$ python3 -q
>>> import numpy as np
>>> np.set_printoptions(precision=2, suppress=True, linewidth=120)
>>> def tidy(a):
...     return np.round(a, 2) + 0
... 
>>> E = np.load("x.npy")
>>> E
array([[ 1.93, -1.86,  0.49],
       [ 0.76, -2.09,  1.39],
       [ 1.04, -1.75,  1.26],
       [ 1.07, -1.88,  0.54],
       [ 0.69, -1.95,  1.09],
       [ 0.65, -2.24,  0.49],
       [ 1.04, -1.91,  1.03],
       [ 0.44, -2.11,  0.65],
       [ 0.78, -1.67,  1.53],
       [-0.26, -1.07, -0.14],
       [ 0.28, -1.25, -0.3 ],
       [ 0.23, -1.31,  0.14],
       [ 0.1 , -0.57,  0.  ],
       [ 0.14, -1.05,  0.2 ],
       [ 0.31, -0.94,  0.58],
       [-0.21, -0.95, -0.35],
       [ 0.09, -1.14,  0.19],
       [-0.28, -1.07,  0.05]])
>>> Y = E / np.linalg.norm(E, axis=1, keepdims=True)
>>> cov = Y @ Y.T
>>> tidy(cov[17])
array([0.49, 0.72, 0.62, 0.7 , 0.75, 0.85, 0.68, 0.87, 0.62, 0.99, 0.85, 0.91, 0.91, 0.92, 0.75, 0.92, 0.94, 1.  ])
>>> np.argwhere(np.triu(np.abs(cov) > 0.95, 1))
array([[ 0,  3],
       [ 1,  2],
       [ 1,  4],
       [ 1,  6],
       [ 1,  7],
       [ 1,  8],
       [ 1, 14],
       [ 2,  3],
       [ 2,  4],
       [ 2,  6],
       [ 2,  8],
       [ 2, 14],
       [ 3,  4],
       [ 3,  5],
       [ 3,  6],
       [ 3,  7],
       [ 4,  5],
       [ 4,  6],
       [ 4,  7],
       [ 4,  8],
       [ 4, 14],
       [ 5,  6],
       [ 5,  7],
       [ 5, 11],
       [ 5, 12],
       [ 5, 13],
       [ 5, 16],
       [ 6,  7],
       [ 6,  8],
       [ 6, 14],
       [ 7, 11],
       [ 7, 12],
       [ 7, 13],
       [ 7, 14],
       [ 7, 16],
       [ 8, 14],
       [ 9, 15],
       [ 9, 17],
       [10, 12],
       [11, 12],
       [11, 13],
       [11, 16],
       [12, 13],
       [12, 16],
       [13, 16]])
>>> (cov - 2 * np.eye(18)).round(6).argmax(axis=1)
array([ 3, 14,  6,  6, 14,  7,  2,  5,  1, 17, 12, 13, 11, 16,  1,  9, 13,  9])
>>> tidy(np.linalg.norm(Y, axis=1))
array([1., 1., 1., 1., 1., 1., 1., 1., 1., 1., 1., 1., 1., 1., 1., 1., 1., 1.])
>>> cen = E - E.mean(axis=0)
>>> evecs = np.linalg.svd(cen)[2][:1]
>>> Y = cen - cen @ evecs.T @ evecs
>>> tidy((cen @ evecs.T).std(axis=0))
array([0.82])
>>> tidy(np.diag(evecs.T @ evecs))
array([0.36, 0.28, 0.37])
>>> tidy(np.cov(cen @ evecs.T, rowvar=False))
np.float64(0.7)
>>> C = E[[13, 6]].astype(float)
>>> for _ in range(6):
...     labels = np.linalg.norm(E[:, None] - C, axis=-1).argmin(axis=1)
...     C = np.array([E[labels == j].mean(axis=0) for j in range(2)])
... 
>>> labels
array([1, 1, 1, 1, 1, 1, 1, 1, 1, 0, 0, 0, 0, 0, 0, 0, 0, 0])
>>> np.abs(C[1] - C[0]).argmax()
np.int64(1)
>>> tidy(C[1] - C[0])
array([ 0.89, -0.9 ,  0.9 ])
>>> X = np.load("sample12.npy")
>>> X
array([[ -9.08, -16.26,   7.29],
       [  2.54,   2.8 , -19.64],
       [ 17.83,   5.35,   7.32],
       [  3.44,  -6.26, -18.68],
       [-17.26,   6.27,   7.92],
       [ 12.72,  15.23,   2.5 ],
       [-10.69, -16.78,  -2.09],
       [ 11.03, -16.21,  -3.93],
       [  0.72,   5.13,  19.32],
       [-16.44,   4.7 , -10.38],
       [ 17.86,   8.87,   1.53],
       [ -4.96,  -4.17,  18.92],
       [-18.13,   7.21,   4.4 ],
       [  3.5 ,  19.03,  -5.06],
       [ 18.22,  -1.9 ,  -8.02],
       [ 15.23,  -8.27,   9.98],
       [ 17.21,  -9.2 ,   4.39],
       [ 15.24,  10.09,  -8.11],
       [ 12.36,  10.33, -11.86],
       [ -1.84,  -0.92, -19.89],
       [-13.96,  -2.7 , -14.07]])
>>> tidy(np.linalg.norm(X, 1)), tidy(np.linalg.norm(X, np.inf))
(np.float64(240.26), np.float64(34.55))
>>> tidy(np.linalg.norm(X[19], 1)), tidy(np.linalg.norm(X[19], np.inf))
(np.float64(22.65), np.float64(19.89))
>>> tidy(np.linalg.norm(X, 2))
np.float64(60.2)
>>> D = np.linalg.norm(X[:, None] - X[None], axis=-1)
>>> np.linalg.matrix_rank(D ** 2)
np.int64(5)
>>> np.flatnonzero(D[7] < D.mean() / 2)
array([ 7, 16])
>>> D.shape
(21, 21)
>>> D[7].round(6).argsort(kind="stable")[:4]
array([ 7, 16, 14, 15])
>>> tidy(D[:5, :5])
array([[ 0.  , 34.98, 34.51, 30.52, 23.98],
       [34.98,  0.  , 31.1 ,  9.16, 34.11],
       [34.51, 31.1 ,  0.  , 31.9 , 35.11],
       [30.52,  9.16, 31.9 ,  0.  , 35.96],
       [23.98, 34.11, 35.11, 35.96,  0.  ]])
>>> D.mean(axis=1).argmax()
np.int64(11)
>>> cen = (X - X.mean(axis=0)) / X.std(axis=0)
>>> tidy(cen.std(axis=0))
array([1., 1., 1.])
>>> beta = np.linalg.lstsq(np.delete(cen, 2, axis=1), cen[:, 2])[0]
>>> tidy(1 - np.var(cen[:, 2] - np.delete(cen, 2, axis=1) @ beta))
np.float64(0.0)
>>> tidy(beta)
array([ 0.  , -0.06])
>>> np.abs(beta).argmax()
np.int64(1)
>>> cen = X - X.mean(axis=0)
>>> left, sv, Vt = np.linalg.svd(cen, full_matrices=False)
>>> tidy((sv ** 2).sum() ** 2 / (sv ** 4).sum())
np.float64(2.86)
>>> np.searchsorted(np.cumsum(sv ** 2) / (sv ** 2).sum(), 0.9) + 1
np.int64(3)
>>> (np.sign(left[:, 0]) == np.sign(left[0, 0])).astype(int)
array([1, 0, 0, 0, 1, 0, 1, 0, 1, 1, 0, 1, 1, 0, 0, 0, 0, 0, 0, 1, 1])
>>> tidy(sv)
array([58.71, 52.47, 44.47])
>>> np.abs(Vt[0]).argmax()
np.int64(0)
>>> tidy(cen.mean(axis=0))
array([0., 0., 0.])
>>> left, sv, Vt = np.linalg.svd(X, full_matrices=False)
>>> tidy(Vt @ Vt.T)
array([[1., 0., 0.],
       [0., 1., 0.],
       [0., 0., 1.]])
>>> tidy(np.abs(Vt[0]))
array([0.95, 0.24, 0.18])
>>> np.allclose(left * sv @ Vt, X)
True
>>> tidy(sv)
array([60.2 , 52.88, 44.49])
>>> np.abs(left[:, 0]).round(6).argmax()
np.int64(10)
>>> tidy(np.sqrt((sv ** 2).sum())), tidy(np.linalg.norm(X))
(np.float64(91.65), np.float64(91.65))
>>> mat = np.array([[0, 3, 3], [0, 9, 9], [0, -6, -6]])
>>> rank = np.linalg.matrix_rank(mat)
>>> rank
np.int64(1)
>>> null = np.linalg.svd(mat)[2][rank:].T
>>> [int(np.linalg.matrix_rank(np.delete(mat, i, axis=0))) for i in range(3)]
[1, 1, 1]
>>> [int(np.linalg.matrix_rank(mat[:i])) for i in range(1, len(mat) + 1)]
[1, 1, 1]
>>> np.linalg.matrix_rank(mat.T @ mat), np.linalg.matrix_rank(mat @ mat.T)
(np.int64(1), np.int64(1))
>>> np.abs(np.diag(np.linalg.qr(mat)[1])) > 1e-9
array([False,  True, False])
>>> tidy(np.trace(np.linalg.pinv(mat) @ mat))
np.float64(1.0)
>>> np.allclose(mat[:-1].T @ np.linalg.lstsq(mat[:-1].T, mat[-1])[0], mat[-1])
True
>>> np.argsort(-np.linalg.norm(mat, axis=0).round(6), kind="stable")[:3]
array([1, 2, 0])
>>> left, sv, Vt = np.linalg.svd(mat)
>>> evecs = Vt[:(sv > 1e-8).sum()]
>>> rng = np.random.default_rng(62370)
>>> x0 = mat[2] + 4 * mat[0] + rng.integers(2) * np.eye(3)[2]
>>> x0
array([0., 6., 6.])
>>> tidy(np.diag(evecs.T @ evecs))
array([0. , 0.5, 0.5])
>>> np.allclose(evecs.T @ evecs @ x0, x0)
True
>>> np.linalg.matrix_rank(np.vstack([mat, x0]))
np.int64(1)
>>> np.abs(mat).max()
np.int64(9)
>>> mat.sum(axis=1)
array([  6,  18, -12])
>>> tidy(np.linalg.norm(mat))
np.float64(15.87)
>>> J = np.array([[-1.92, -0.03, -0.91],
...     [0.07, 0.02, 0.0],
...     [4.07, -0.37, 1.57],
...     [4.01, -0.62, 1.52],
...     [1.94, -0.25, 0.79],
...     [4.01, -0.5, 1.66],
...     [-2.15, 0.28, -0.87],
...     [-3.92, 0.54, -1.47],
...     [-4.09, 0.4, -1.49],
...     [-2.01, 0.23, -0.79],
...     [3.94, -0.14, 1.53],
...     [-3.94, 0.34, -1.57],
...     [-2.1, 0.2, -0.79],
...     [-1.92, 0.03, -0.71],
...     [-0.11, -0.11, -0.08],
...     [2.22, -0.38, 0.94],
...     [-3.95, 0.29, -1.7],
...     [-3.99, 0.5, -1.48]])
>>> cen = J - J.mean(axis=0)
>>> evecs = np.linalg.svd(cen)[2][:1]
>>> Y = cen - cen @ evecs.T @ evecs
>>> np.linalg.norm(Y, axis=1).round(6).argmax()
np.int64(10)
>>> D = np.linalg.norm(J[:, None] - J[None], axis=-1)
>>> (D + 1e9 * np.eye(18)).round(6).argmin(axis=1)
array([13, 14,  5,  5, 15,  2, 12, 17, 17, 12,  2, 16,  9,  0,  1,  4, 11,  7])
>>> np.unravel_index(D.round(6).argmax(), D.shape)
(np.int64(2), np.int64(8))
>>> D.shape
(18, 18)
>>> D[15].round(6).argsort(kind="stable")[:4]
array([15,  4, 10,  3])
>>> np.flatnonzero(D[15] < D.mean() / 2)
array([ 4, 10, 15])
